$ ipython --no-banner

In [1]: import numpy as np

In [2]: from numpy import linalg as LA

In [3]: np.set_printoptions(precision=2, suppress=True, linewidth=120)

In [4]: rng = np.random.default_rng(3539)

In [5]: data = (rng.random((10, 10)) < 0.3) + np.eye(10)

In [6]: data /= data.sum(axis=1, keepdims=True)

In [7]: data
Out[7]: 
array([[0.25, 0.  , 0.  , 0.25, 0.  , 0.  , 0.25, 0.  , 0.  , 0.25],
       [0.2 , 0.2 , 0.  , 0.  , 0.2 , 0.2 , 0.2 , 0.  , 0.  , 0.  ],
       [0.33, 0.  , 0.33, 0.33, 0.  , 0.  , 0.  , 0.  , 0.  , 0.  ],
       [0.25, 0.  , 0.25, 0.5 , 0.  , 0.  , 0.  , 0.  , 0.  , 0.  ],
       [0.  , 0.  , 0.  , 0.33, 0.67, 0.  , 0.  , 0.  , 0.  , 0.  ],
       [0.  , 0.2 , 0.2 , 0.  , 0.2 , 0.2 , 0.  , 0.  , 0.2 , 0.  ],
       [0.  , 0.  , 0.  , 0.2 , 0.  , 0.2 , 0.2 , 0.2 , 0.  , 0.2 ],
       [0.  , 0.  , 0.  , 0.33, 0.  , 0.  , 0.33, 0.33, 0.  , 0.  ],
       [0.  , 0.  , 0.  , 0.25, 0.  , 0.  , 0.  , 0.25, 0.5 , 0.  ],
       [0.25, 0.  , 0.25, 0.  , 0.  , 0.  , 0.  , 0.  , 0.25, 0.25]])

In [8]: arr = np.loadtxt("test3.csv", delimiter=",")

In [9]: arr
Out[9]: 
array([[ 2.,  1.,  2.,  1.,  0., -1.,  6.,  0.,  1., -2., -2.,  2., -1.],
       [ 0.,  1.,  1.,  1.,  0.,  0., -3., -1.,  1., -1., -1., -1.,  1.],
       [ 2.,  1.,  2., -2., -1.,  1.,  0.,  0., -2.,  0., -1.,  0., -2.],
       [-1., -2.,  0.,  2., -1.,  0., -6., -2.,  0., -2., -1., -2.,  2.],
       [ 2., -1., -1., -2.,  1., -1.,  3.,  1.,  2., -2., -2.,  1.,  2.],
       [-2.,  2., -1.,  1., -1., -2., -6.,  0.,  2.,  1., -2., -2., -1.],
       [-2.,  2.,  2., -1.,  2., -2.,  0.,  1.,  0.,  2.,  0.,  0.,  2.],
       [ 2.,  0.,  2., -1., -2., -1.,  3., -1.,  2., -2.,  0.,  1., -2.],
       [ 1.,  2.,  1.,  2.,  0.,  1., -3., -1.,  1.,  0.,  0., -1.,  0.],
       [ 2., -2.,  0.,  2.,  1., -1., -6., -1.,  0., -2.,  2., -2., -1.],
       [-2., -1., -2.,  2.,  1.,  2.,  0., -1., -1.,  1.,  0.,  0., -1.],
       [ 1.,  0., -1., -2., -1., -2.,  3.,  1.,  1., -2.,  1.,  1., -2.]])

In [10]: np.diff(arr, axis=0)
Out[10]: 
array([[-2.,  0., -1.,  0.,  0.,  1., -9., -1.,  0.,  1.,  1., -3.,  2.],
       [ 2.,  0.,  1., -3., -1.,  1.,  3.,  1., -3.,  1.,  0.,  1., -3.],
       [-3., -3., -2.,  4.,  0., -1., -6., -2.,  2., -2.,  0., -2.,  4.],
       [ 3.,  1., -1., -4.,  2., -1.,  9.,  3.,  2.,  0., -1.,  3.,  0.],
       [-4.,  3.,  0.,  3., -2., -1., -9., -1.,  0.,  3.,  0., -3., -3.],
       [ 0.,  0.,  3., -2.,  3.,  0.,  6.,  1., -2.,  1.,  2.,  2.,  3.],
       [ 4., -2.,  0.,  0., -4.,  1.,  3., -2.,  2., -4.,  0.,  1., -4.],
       [-1.,  2., -1.,  3.,  2.,  2., -6.,  0., -1.,  2.,  0., -2.,  2.],
       [ 1., -4., -1.,  0.,  1., -2., -3.,  0., -1., -2.,  2., -1., -1.],
       [-4.,  1., -2.,  0.,  0.,  3.,  6.,  0., -1.,  3., -2.,  2.,  0.],
       [ 3.,  1.,  1., -4., -2., -4.,  3.,  2.,  2., -3.,  1.,  1., -1.]])

In [11]: arr.sum(axis=0)
Out[11]: array([ 5.,  3.,  5.,  3., -1., -6., -9., -4.,  7., -9., -6., -3., -3.])

In [12]: np.count_nonzero(arr)
Out[12]: np.int64(127)

In [13]: arr.shape
Out[13]: (12, 13)

In [14]: LA.matrix_rank(arr)
Out[14]: np.int64(12)

In [15]: arr.sum(axis=1)
Out[15]: array([  9.,  -2.,  -2., -13.,   3., -11.,   6.,   1.,   3.,  -8.,  -2.,  -2.])

In [16]: np.unravel_index(np.abs(arr).argmax(), arr.shape)
Out[16]: (np.int64(0), np.int64(6))

In [17]: round(float(LA.norm(arr)), 2)
Out[17]: 21.86
